% ipython --no-banner

In [1]: import numpy as np

In [2]: np.set_printoptions(precision=2, suppress=True, linewidth=200)

In [3]: def rnd(a):
   ...:     return np.round(a, 2) + 0
   ...: 

In [4]: arr = np.array([[0.46, -0.11, -0.81],
   ...:     [0.58, 0.13, -1.39],
   ...:     [-0.62, 0.04, 1.81],
   ...:     [1.89, -0.07, -4.29],
   ...:     [1.17, -0.17, -2.7],
   ...:     [3.06, -0.28, -6.48],
   ...:     [-0.25, 0.12, 0.12],
   ...:     [-0.34, -0.1, 1.54],
   ...:     [-1.56, -0.21, 2.46],
   ...:     [1.73, -0.18, -4.21],
   ...:     [-2.51, -0.57, 4.4],
   ...:     [0.73, 0.15, -0.65],
   ...:     [-3.42, -0.23, 6.98],
   ...:     [-1.95, -0.54, 4.51],
   ...:     [-1.15, -0.08, 2.13],
   ...:     [1.2, -0.18, -3.06],
   ...:     [-2.5, 0.67, 5.72],
   ...:     [3.06, 0.14, -5.42]])

In [5]: idx = arr[:, 2] > np.median(arr[:, 2])

In [6]: u = arr[idx].mean(axis=0) - arr[~idx].mean(axis=0)

In [7]: (((arr - arr.mean(axis=0)) @ u > 0) == idx).mean()
Out[7]: np.float64(1.0)

In [8]: np.argsort(-np.abs(u).round(6), kind="stable")
Out[8]: array([2, 0, 1])

In [9]: rnd(u)
Out[9]: array([-3.13, -0.04,  6.52])

In [10]: dist = np.linalg.norm(arr[:, None] - arr[None], axis=-1)

In [11]: (dist + 1e9 * np.eye(18)).round(6).argmin(axis=1)
Out[11]: array([11,  0,  7,  9, 15, 17,  0,  2, 14,  3, 13,  0, 16, 10,  8,  4, 13,  5])

In [12]: np.linalg.matrix_rank(dist ** 2)
Out[12]: np.int64(5)

In [13]: rnd(dist[:5, :5])
Out[13]: 
array([[0.  , 0.64, 2.84, 3.76, 2.02],
       [0.64, 0.  , 3.42, 3.19, 1.47],
       [2.84, 3.42, 0.  , 6.6 , 4.86],
       [3.76, 3.19, 6.6 , 0.  , 1.75],
       [2.02, 1.47, 4.86, 1.75, 0.  ]])

In [14]: dist.shape
Out[14]: (18, 18)

In [15]: other = np.c_[arr[:, :1] @ np.array([[-3]]), np.array([-5, 8, -6, -1, -5, -9, 6, -8, -5, 6, 0, -6, 6, -3, -3, 6, 2, 4])]

In [16]: rnd(other)
Out[16]: 
array([[-1.38, -5.  ],
       [-1.74,  8.  ],
       [ 1.86, -6.  ],
       [-5.67, -1.  ],
       [-3.51, -5.  ],
       [-9.18, -9.  ],
       [ 0.75,  6.  ],
       [ 1.02, -8.  ],
       [ 4.68, -5.  ],
       [-5.19,  6.  ],
       [ 7.53,  0.  ],
       [-2.19, -6.  ],
       [10.26,  6.  ],
       [ 5.85, -3.  ],
       [ 3.45, -3.  ],
       [-3.6 ,  6.  ],
       [ 7.5 ,  2.  ],
       [-9.18,  4.  ]])

In [17]: rnd(np.linalg.norm(other - arr @ np.linalg.lstsq(arr, other)[0], axis=0))
Out[17]: array([ 0.  , 19.97])

In [18]: np.linalg.matrix_rank(np.c_[arr, other])
Out[18]: np.int64(4)

In [19]: u = np.array([1, 2])

In [20]: rnd(np.cross(arr[12, :3], arr[5, :3]))
Out[20]: array([ 3.44, -0.8 ,  1.66])

In [21]: rnd(np.correlate(arr[12], arr[5], "full"))
Out[21]: array([ 22.16,   2.45, -55.63,  -2.66,  21.36])

In [22]: rnd(np.convolve(arr[12], u))
Out[22]: array([-3.42, -7.07,  6.52, 13.96])

In [23]: K = np.loadtxt("run15.csv", delimiter=",")

In [24]: K
Out[24]: 
array([[-138.03,  118.75,  119.  ],
       [-139.95,  120.23,  121.9 ],
       [-138.15,  120.59,  122.01],
       [-139.9 ,  119.12,  119.16],
       [-140.68,  119.97,  118.77],
       [-141.46,  119.58,  119.24],
       [-140.55,  118.9 ,  118.59],
       [-139.21,  119.36,  119.75],
       [-138.79,  120.81,  117.98],
       [-140.4 ,  120.7 ,  119.37],
       [-139.88,  118.72,  119.67],
       [-139.46,  120.89,  121.09],
       [-139.97,  119.18,  119.26],
       [-139.92,  119.26,  118.49],
       [-139.98,  120.59,  120.41],
       [-139.24,  119.38,  119.99],
       [-139.24,  118.36,  120.82],
       [-140.82,  121.52,  121.59]])

In [25]: x = np.array([-2, -2, 0])

In [26]: target = K @ x

In [27]: coef, lr = np.zeros(3), 1 / np.linalg.norm(K, 2) ** 2

In [28]: for i in range(10):
    ...:     coef -= lr * K.T @ (K @ coef - target)
    ...:     if i % 2 == 0: print(i, round(np.linalg.norm(K @ coef - target), 2))
    ...: 
0 10.05
2 10.05
4 10.05
6 10.05
8 10.05

In [29]: rnd(coef)
Out[29]: array([-0.12,  0.1 ,  0.1 ])

In [30]: J = np.loadtxt("out7.csv", delimiter=",")

In [31]: J
Out[31]: 
array([[4., 1., 0., 0., 0., 0.],
       [0., 4., 1., 0., 0., 0.],
       [0., 0., 4., 1., 0., 0.],
       [0., 0., 0., 4., 1., 0.],
       [0., 0., 0., 0., 4., 1.],
       [0., 0., 0., 0., 0., 4.]])

In [32]: x = np.array([2, 0, 2, 2, 1, 1])

In [33]: target = J @ x

In [34]: target
Out[34]: array([ 8.,  2., 10.,  9.,  5.,  4.])

In [35]: rnd(np.linalg.solve(J, target))
Out[35]: array([2., 0., 2., 2., 1., 1.])

In [36]: np.linalg.solve(J, target[:-1])
ValueError: solve1: Input operand 1 has a mismatch in its core dimension 0, with gufunc signature (m,m),(m)->(m) (size 5 is different from 6)


In [37]: rnd(np.linalg.solve(J, -2 * target))
Out[37]: array([-4.,  0., -4., -4., -2., -2.])

In [38]: rnd(np.linalg.solve(J, J[:, 0]))
Out[38]: array([1., 0., 0., 0., 0., 0.])

In [39]: np.prod(np.diag(J)), rnd(np.linalg.det(J))
Out[39]: (np.float64(4096.0), np.float64(4096.0))

In [40]: np.linalg.matrix_rank(J - J[0, 0] * np.eye(6))
Out[40]: np.int64(5)

In [41]: [int(np.linalg.matrix_rank(np.linalg.matrix_power(J, p))) for p in range(1, 7)]
Out[41]: [6, 6, 6, 6, 6, 6]

In [42]: u = np.array([8, 5, 5, 3, 7, 5])

In [43]: other = J + np.outer(u, np.eye(6)[1])

In [44]: np.linalg.matrix_rank(other - J)
Out[44]: np.int64(1)

In [45]: X = np.loadtxt("w.csv", delimiter=",")

In [46]: rnd(X)
Out[46]: 
array([[0.12, 0.12, 0.08, 0.08, 0.25, 0.33],
       [0.08, 0.19, 0.27, 0.31, 0.04, 0.12],
       [0.25, 0.12, 0.38, 0.04, 0.  , 0.21],
       [0.08, 0.23, 0.19, 0.15, 0.23, 0.12],
       [0.32, 0.05, 0.  , 0.16, 0.37, 0.11],
       [0.12, 0.27, 0.24, 0.06, 0.06, 0.24]])

In [47]: Q, vecs = np.linalg.qr(X[:, :5])[0], np.linalg.qr(X[:, 5:])[0]

In [48]: sv = np.linalg.svd(Q.T @ vecs, compute_uv=False)

In [49]: rnd(np.degrees(np.arccos(sv.clip(0, 1))))
Out[49]: array([23.3])

In [50]: rnd(sv)
Out[50]: array([0.92])

In [51]: w1 = np.array([[3, 1, -7],
    ...:     [5, -9, -2],
    ...:     [-5, 3, 2],
    ...:     [-2, 4, -6],
    ...:     [-5, 5, -2],
    ...:     [3, 6, 6]])

In [52]: coef = np.array([4, 9, 4])

In [53]: H = np.maximum(X @ w1 + coef, 0)

In [54]: np.linalg.matrix_rank(H)
Out[54]: np.int64(3)

In [55]: (H > 0).mean(axis=0)
Out[55]: array([1., 1., 1.])

In [56]: C = np.array([[-1, -2, 3], [-3, 2, 0], [-1, -2, -2]])

In [57]: w1 @ C
Out[57]: 
array([[  1,  10,  23],
       [ 24, -24,  19],
       [ -6,  12, -19],
       [ -4,  24,   6],
       [ -8,  24, -11],
       [-27,  -6,  -3]])

In [58]: (H @ C).round(6).argmax(axis=1)
Out[58]: array([1, 1, 1, 1, 1, 2])

In [59]: C = arr[[10, 17]].astype(float)

In [60]: for _ in range(6):
    ...:     idx = np.linalg.norm(arr[:, None] - C, axis=-1).argmin(axis=1)
    ...:     C = np.array([arr[idx == j].mean(axis=0) for j in range(2)])
    ...: 

In [61]: idx
Out[61]: array([1, 1, 0, 1, 1, 1, 0, 0, 0, 1, 0, 1, 0, 0, 0, 1, 0, 1])

In [62]: rnd(C)
Out[62]: 
array([[-1.59, -0.1 ,  3.3 ],
       [ 1.54, -0.06, -3.22]])

In [63]: np.abs(C[1] - C[0]).argmax()
Out[63]: np.int64(2)

In [64]: rnd(C[1] - C[0])
Out[64]: array([ 3.13,  0.04, -6.52])

In [65]: E = np.array([[1.8, 2.88, 0.3, -2.22],
    ...:     [0.69, 1.59, -0.23, -1.07],
    ...:     [0.08, 0.02, 0.09, -0.05]])

In [66]: Uu, sv, Vh = np.linalg.svd(E)

In [67]: np.argmax(sv[:-1] / (sv[1:] + 1e-6)) + 1
Out[67]: np.int64(2)

In [68]: other = Uu[:, :2] @ np.diag(sv[:2]) @ Vh[:2]

In [69]: np.linalg.matrix_rank(E, rtol=0.05)
Out[69]: np.int64(2)

In [70]: rnd(np.linalg.norm(E - other, 2)), rnd(sv[2])
Out[70]: (np.float64(0.0), np.float64(0.0))

In [71]: rnd(np.abs(E - other).max())
Out[71]: np.float64(0.0)

In [72]: A = np.array([[2.76, 3.34, -2.5],
    ...:     [-1.0, 3.9, 2.97],
    ...:     [3.45, 0.32, 3.61],
    ...:     [4.19, -0.94, 2.56],
    ...:     [1.14, -3.42, -3.46],
    ...:     [1.02, -4.89, 0.3],
    ...:     [1.38, -2.74, -3.95],
    ...:     [4.94, -0.78, -0.01],
    ...:     [3.54, 0.31, -3.52],
    ...:     [-0.09, -4.61, -1.94],
    ...:     [-2.71, 1.85, 3.77],
    ...:     [3.5, -3.01, 1.92],
    ...:     [-4.82, -0.72, 1.12],
    ...:     [1.42, -4.04, 2.59],
    ...:     [-3.87, 3.15, -0.21],
    ...:     [-3.17, -3.7, -1.1],
    ...:     [-1.55, -2.71, 3.9],
    ...:     [-1.04, 4.88, -0.23],
    ...:     [-3.01, 2.63, -3.0]])

In [73]: idx = A[:, 0] > np.median(A[:, 0])

In [74]: u = A[idx].mean(axis=0) - A[~idx].mean(axis=0)

In [75]: idx.astype(int)
Out[75]: array([1, 0, 1, 1, 1, 0, 1, 1, 1, 0, 0, 1, 0, 1, 0, 0, 0, 0, 0])

In [76]: F = np.load("dump.npy")

In [77]: F
Out[77]: 
array([[ 1.95, -1.3 , -1.9 ,  0.4 ,  4.53],
       [ 2.47, -1.46, -2.05, -0.13,  2.59],
       [-0.02,  0.03,  0.02, -0.02,  0.12],
       [ 2.57, -1.55, -2.05, -0.04,  2.68],
       [ 2.98, -1.85, -2.52,  0.24,  4.74],
       [ 1.05, -0.56, -1.13,  0.65,  4.11],
       [ 1.56, -0.86, -1.31,  0.05,  2.39],
       [ 1.01, -0.59, -1.23,  0.61,  4.26],
       [ 1.05, -0.67, -1.18,  0.59,  4.22],
       [ 3.07, -1.8 , -2.66,  0.28,  4.81],
       [ 2.5 , -1.59, -2.12, -0.08,  2.67],
       [ 2.11, -1.21, -1.44, -0.31,  0.6 ]])

In [78]: G = np.cov(F, rowvar=False)

In [79]: G.shape
Out[79]: (5, 5)

In [80]: rnd(np.corrcoef(F.T))
Out[80]: 
array([[ 1.  , -0.99, -0.97, -0.33,  0.34],
       [-0.99,  1.  ,  0.97,  0.3 , -0.37],
       [-0.97,  0.97,  1.  ,  0.1 , -0.56],
       [-0.33,  0.3 ,  0.1 ,  1.  ,  0.76],
       [ 0.34, -0.37, -0.56,  0.76,  1.  ]])

In [81]: rnd(np.polyfit(F[:, 3], F[:, 2], 1))
Out[81]: array([ 0.23, -1.67])

In [82]: cen = arr - arr.mean(axis=0)

In [83]: vecs = np.linalg.svd(cen)[2][:1]

In [84]: other = cen - cen @ vecs.T @ vecs

In [85]: rnd(np.linalg.norm(other) / np.linalg.norm(cen))
Out[85]: np.float64(0.09)

In [86]: rnd((cen @ vecs.T).std(axis=0))
Out[86]: array([4.25])

In [87]: np.linalg.norm(other, axis=1).round(6).argmax()
Out[87]: np.int64(16)

In [88]: rnd(np.diag(vecs.T @ vecs))
Out[88]: array([0.19, 0.  , 0.81])

In [89]: rnd(np.cov(cen @ vecs.T, rowvar=False))
Out[89]: np.float64(19.12)

In [90]: other = np.c_[F[:, :3] @ np.array([[3, 2, 0], [2, 2, 1], [2, 1, 1]]), np.array([1, 0, 2, 0, 3, 0, 2, 2, 1, 3, 1, 3])]

In [91]: rnd(other)
Out[91]: 
array([[-0.55, -0.6 , -3.2 ,  1.  ],
       [ 0.39, -0.03, -3.51,  0.  ],
       [ 0.04,  0.04,  0.05,  2.  ],
       [ 0.51, -0.01, -3.6 ,  0.  ],
       [ 0.2 , -0.26, -4.37,  3.  ],
       [-0.23, -0.15, -1.69,  0.  ],
       [ 0.34,  0.09, -2.17,  2.  ],
       [-0.61, -0.39, -1.82,  2.  ],
       [-0.55, -0.42, -1.85,  1.  ],
       [ 0.29, -0.12, -4.46,  3.  ],
       [ 0.08, -0.3 , -3.71,  1.  ],
       [ 1.03,  0.36, -2.65,  3.  ]])

In [92]: rnd(np.linalg.lstsq(F, other[:, 0])[0])
Out[92]: array([3., 2., 2., 0., 0.])

In [93]: rnd(np.linalg.norm(other - F @ np.linalg.lstsq(F, other)[0], axis=0))
Out[93]: array([0.  , 0.  , 0.  , 3.74])

In [94]: np.linalg.matrix_rank(other)
Out[94]: np.int64(4)

In [95]: idx = other[:, 0] > np.median(other[:, 0])

In [96]: u = other[idx].mean(axis=0) - other[~idx].mean(axis=0)

In [97]: ((other - other.mean(axis=0)) @ u > 0).astype(int)
Out[97]: array([0, 1, 0, 1, 1, 0, 0, 0, 0, 1, 1, 1])

In [98]: rnd((((other - other.mean(axis=0)) @ u > 0) == idx).mean())
Out[98]: np.float64(0.83)

In [99]: np.argsort(-np.abs(u).round(6), kind="stable")
Out[99]: array([2, 0, 3, 1])

In [100]: idx.astype(int)
Out[100]: array([0, 1, 0, 1, 1, 0, 1, 0, 0, 1, 0, 1])

In [101]: mat = np.loadtxt("test19.csv", delimiter=",")

In [102]: mat
Out[102]: 
array([[-2.01, -0.05, -1.87],
       [ 0.  ,  0.03, -0.03],
       [ 1.77,  0.  ,  1.85],
       [ 0.2 , -0.02,  0.06],
       [-0.24, -0.08, -0.13],
       [-3.88,  0.16, -4.1 ]])

In [103]: other = np.c_[mat[:, :2] @ np.array([[0, 3], [3, 0]]), np.array([1, -1, -2, 1, -1, 1])]

In [104]: rnd(other)
Out[104]: 
array([[ -0.15,  -6.03,   1.  ],
       [  0.09,   0.  ,  -1.  ],
       [  0.  ,   5.31,  -2.  ],
       [ -0.06,   0.6 ,   1.  ],
       [ -0.24,  -0.72,  -1.  ],
       [  0.48, -11.64,   1.  ]])

In [105]: rnd(np.linalg.norm(np.linalg.qr(mat)[0].T @ other, axis=0) ** 2 / ((other ** 2).sum(axis=0) + 1e-12))
Out[105]: array([1.  , 1.  , 0.65])

In [106]: rnd(np.linalg.norm(other - mat @ np.linalg.lstsq(mat, other)[0], axis=0))
Out[106]: array([0.  , 0.  , 1.79])

In [107]: np.linalg.matrix_rank(np.c_[mat, other])
Out[107]: np.int64(4)

In [108]: rnd(np.linalg.lstsq(mat, other[:, 0])[0])
Out[108]: array([0., 3., 0.])
